$ python -q
>>> import numpy as np
>>> np.set_printoptions(precision=2, suppress=True, linewidth=120)
>>> arr = np.loadtxt("sample17.csv", delimiter=",")
>>> print(arr)
[[ -2.  -2.  -1.  -1.  -2.   1.   3.]
 [  1.   1.   1.   1.   0.   3.   2.]
 [  2.  -2.  -2.   2.  -1.   5.   3.]
 [  2.  -1.  -3.  -1.   2.   6.   2.]
 [  3.   0.  -4.  -3.   1.   3.   3.]
 [  6.  -1.  -5.   0.   3.   4.   3.]
 [  3.   1.  -3.  -3.   5.   7.   0.]
 [  0.   4.  -2.  -4.   8.   8.  -1.]
 [ -3.   2.   1.  -2.   7.  10.  -3.]
 [  0.   2.  -1.   1.   7.  12.  -2.]
 [  2.   3.  -3.   2.   6.   9.  -4.]
 [ -1.   2.   0.  -1.   3.  12.  -1.]
 [  1.   3.   1.  -1.   2.  10.  -1.]
 [  0.   6.  -1.  -1.   4.   8.   0.]
 [  0.   8.  -3.   2.   6.  11.  -1.]
 [  0.   5.  -3.   5.   8.   9.  -3.]
 [ -2.   4.  -3.   8.   9.  12.  -2.]
 [ -4.   3.  -2.   6.  11.  13.   0.]
 [ -2.   1.   1.   7.  11.  15.  -2.]
 [ -2.   3.  -1.   8.  14.  17.  -4.]
 [  1.   6.  -2.   9.  11.  15.  -7.]
 [ -1.   6.  -3.   7.  11.  15.  -6.]
 [ -2.   5.  -5.   6.  14.  12.  -8.]
 [ -3.   5.  -6.   8.  16.   9.  -7.]
 [ -4.   8.  -6.   7.  13.   9.  -5.]
 [ -6.  11.  -9.  10.  11.  10.  -3.]
 [ -3.   9. -11.  12.   8.  12.  -5.]]
>>> x0 = np.array([1, 2, -1, -2, -2, 2, -2])
>>> rhs = arr @ x0
>>> np.linalg.lstsq(arr, rhs)[0]
array([ 1.,  2., -1., -2., -2.,  2., -2.])
>>> np.round(np.linalg.pinv(arr) @ arr, 2) + 0
array([[1., 0., 0., 0., 0., 0., 0.],
       [0., 1., 0., 0., 0., 0., 0.],
       [0., 0., 1., 0., 0., 0., 0.],
       [0., 0., 0., 1., 0., 0., 0.],
       [0., 0., 0., 0., 1., 0., 0.],
       [0., 0., 0., 0., 0., 1., 0.],
       [0., 0., 0., 0., 0., 0., 1.]])
>>> print(rhs)
[-3.  2.  2.  9. 11.  5. 18. 20. 16. 17. 21. 25. 26. 23. 27. 11.  3. -4. -3.  3. 19. 20. 13. -3.  6.  9. 20.]
>>> np.linalg.solve(arr.T @ arr, arr.T @ rhs)
array([ 1.,  2., -1., -2., -2.,  2., -2.])
>>> rng = np.random.default_rng(206270)
>>> rhs = rhs + 0.1 * rng.normal(size=27)
>>> rhs
array([-2.98,  1.96,  1.98,  9.05, 10.85,  5.05, 17.92, 20.02, 15.88, 16.94, 21.19, 25.07, 25.99, 23.05, 27.03, 11.01,
        3.01, -3.82, -3.04,  2.87, 19.22, 20.06, 12.98, -3.12,  6.06,  9.04, 19.98])
>>> c, *_ = np.linalg.lstsq(arr, rhs)
>>> c.round()
array([ 1.,  2., -1., -2., -2.,  2., -2.])
>>> [round(float(np.linalg.norm(np.linalg.solve(arr.T @ arr + lam * np.eye(7), arr.T @ rhs))), 2) for lam in (0, 1, 10, 100)]
[4.7, 4.65, 4.28, 2.71]
>>> cen = arr - arr.mean(axis=0)
>>> U, sigma, VT = np.linalg.svd(cen, full_matrices=False)
>>> sigma
array([42.01, 18.13, 12.81, 11.26, 10.37,  7.33,  5.7 ])
>>> np.linalg.matrix_rank(cen)
np.int64(7)
>>> m1 = np.load("m.npy")
>>> m1
array([[-0.02, -2.94, -0.7 ,  0.13, -3.98,  0.21],
       [ 3.12,  1.03, -0.21,  2.08,  3.08,  0.57],
       [ 0.32,  2.86,  0.64,  0.07,  4.03, -0.14],
       [ 1.83, -3.  , -0.99,  1.4 , -3.06,  0.6 ],
       [-2.  , -2.07, -0.21, -1.26, -3.88, -0.26],
       [ 3.18,  0.95, -0.23,  2.12,  3.01,  0.59],
       [-3.11,  2.44,  1.04, -2.24,  1.6 , -0.82],
       [ 3.86, -0.74, -0.74,  2.67,  1.1 ,  0.85],
       [-2.12,  2.94,  1.01, -1.59,  2.81, -0.65],
       [ 3.86, -0.83, -0.76,  2.67,  0.99,  0.86],
       [ 3.21, -2.36, -1.03,  2.31, -1.43,  0.83],
       [-3.35,  2.22,  1.02, -2.39,  1.17, -0.85],
       [ 3.04, -2.5 , -1.04,  2.2 , -1.72,  0.81],
       [-1.27,  3.07,  0.92, -1.02,  3.44, -0.49],
       [-2.46, -1.71, -0.05, -1.59, -3.65, -0.39],
       [ 0.2 ,  2.89,  0.67, -0.01,  4.01, -0.17],
       [-0.75, -2.72, -0.54, -0.38, -4.08,  0.04],
       [ 0.74,  2.72,  0.55,  0.37,  4.08, -0.05],
       [ 3.33, -2.24, -1.02,  2.38, -1.2 ,  0.85],
       [ 0.71,  2.73,  0.55,  0.35,  4.07, -0.05],
       [-1.98,  2.97,  1.  , -1.5 ,  2.93, -0.63],
       [-3.74,  0.13,  0.57, -2.56, -1.87, -0.78]])
>>> round(np.linalg.norm(m1, 2) / np.linalg.norm(m1), 2)
np.float64(0.77)
